In [1]: import numpy as np

In [2]: from numpy import linalg as LA

In [3]: np.set_printoptions(suppress=True, linewidth=140)

In [4]: mat = np.array([[0, 3, 2, 1, 2],
   ...:     [0, 3, 0, 2, 2],
   ...:     [0, 0, 3, 2, 3],
   ...:     [0, 0, 0, 2, 1],
   ...:     [0, 0, 0, 0, 2]])

In [5]: r = LA.matrix_rank(mat)

In [6]: r
Out[6]: np.int64(4)

In [7]: ns = LA.svd(mat)[2][r:].T

In [8]: LA.matrix_rank(mat.T @ mat), LA.matrix_rank(mat @ mat.T)
Out[8]: (np.int64(4), np.int64(4))

In [9]: ns @ ns.T
Out[9]: 
array([[1., 0., 0., 0., 0.],
       [0., 0., 0., 0., 0.],
       [0., 0., 0., 0., 0.],
       [0., 0., 0., 0., 0.],
       [0., 0., 0., 0., 0.]])

In [10]: ns[:, 0] / ns[np.abs(ns[:, 0]).round(6).argmax(), 0]
Out[10]: array([1., 0., 0., 0., 0.])

In [11]: ns.shape
Out[11]: (5, 1)

In [12]: LA.cond(mat) > 100
Out[12]: np.True_

In [13]: print(round(LA.norm(mat, 2) / LA.norm(mat), 3))
0.861

In [14]: LA.matrix_rank(mat, rtol=0.1)
Out[14]: np.int64(4)

In [15]: print(round(float(np.trace(LA.pinv(mat) @ mat)), 3))
4.0

In [16]: print(np.allclose(mat[:-1].T @ LA.lstsq(mat[:-1].T, mat[-1])[0], mat[-1]))
True

In [17]: np.unique(mat.round(6), axis=0).shape
Out[17]: (5, 5)

In [18]: np.round(mat @ LA.pinv(mat) @ mat, 3) + 0
Out[18]: 
array([[0., 3., 2., 1., 2.],
       [0., 3., 0., 2., 2.],
       [0., 0., 3., 2., 3.],
       [0., 0., 0., 2., 1.],
       [0., 0., 0., 0., 2.]])

In [19]: out = mat / np.sqrt((mat ** 2).mean(axis=1, keepdims=True))

In [20]: np.round(mat - mat.mean(axis=1, keepdims=True), 3)
Out[20]: 
array([[-1.6,  1.4,  0.4, -0.6,  0.4],
       [-1.4,  1.6, -1.4,  0.6,  0.6],
       [-1.6, -1.6,  1.4,  0.4,  1.4],
       [-0.6, -0.6, -0.6,  1.4,  0.4],
       [-0.4, -0.4, -0.4, -0.4,  1.6]])

In [21]: out[3]
Out[21]: array([0., 0., 0., 2., 1.])

In [22]: LA.matrix_rank(out) == LA.matrix_rank(mat)
Out[22]: np.True_

In [23]: np.round(LA.norm(out, axis=1), 3)
Out[23]: array([2.236, 2.236, 2.236, 2.236, 2.236])

In [24]: W0 = np.load("case7.npy")

In [25]: W0
Out[25]: 
array([[ 3.188, -0.057,  2.042],
       [ 2.919,  0.031,  2.211],
       [ 3.035, -0.015,  2.025],
       [ 2.887, -0.003,  2.077],
       [ 2.954, -0.058,  1.994],
       [ 3.24 , -0.072,  2.024],
       [ 3.063,  0.257,  2.015],
       [ 1.208, -0.859, -0.98 ],
       [ 1.096, -0.855, -1.031],
       [ 1.107, -1.08 , -0.99 ],
       [ 1.079, -0.882, -0.993],
       [ 1.085, -0.869, -0.826],
       [ 0.931, -0.907, -0.856],
       [ 1.145, -0.897, -1.087]])

In [26]: basis = W0[[12, 2]].astype(float)

In [27]: for _ in range(5):
    ...:     z = LA.norm(W0[:, None] - basis, axis=-1).argmin(axis=1)
    ...:     basis = np.array([W0[z == j].mean(axis=0) for j in range(2)])
    ...: 

In [28]: z
Out[28]: array([1, 1, 1, 1, 1, 1, 1, 0, 0, 0, 0, 0, 0, 0])

In [29]: np.round(basis[1] - basis[0], 3)
Out[29]: array([1.948, 0.919, 3.022])

In [30]: M = np.diag(np.array([3, 0, -1, 1]))

In [31]: M
Out[31]: 
array([[ 3,  0,  0,  0],
       [ 0,  0,  0,  0],
       [ 0,  0, -1,  0],
       [ 0,  0,  0,  1]])

In [32]: np.kron(np.eye(2, dtype=int), M)
Out[32]: 
array([[ 3,  0,  0,  0,  0,  0,  0,  0],
       [ 0,  0,  0,  0,  0,  0,  0,  0],
       [ 0,  0, -1,  0,  0,  0,  0,  0],
       [ 0,  0,  0,  1,  0,  0,  0,  0],
       [ 0,  0,  0,  0,  3,  0,  0,  0],
       [ 0,  0,  0,  0,  0,  0,  0,  0],
       [ 0,  0,  0,  0,  0,  0, -1,  0],
       [ 0,  0,  0,  0,  0,  0,  0,  1]])

In [33]: np.round(LA.eigvals(M), 3)
Out[33]: array([ 3.,  0., -1.,  1.])

In [34]: print(np.poly(M))
[ 1. -3. -1.  3.  0.]

In [35]: print(round(float(LA.det(M[::-1])), 3))
0.0
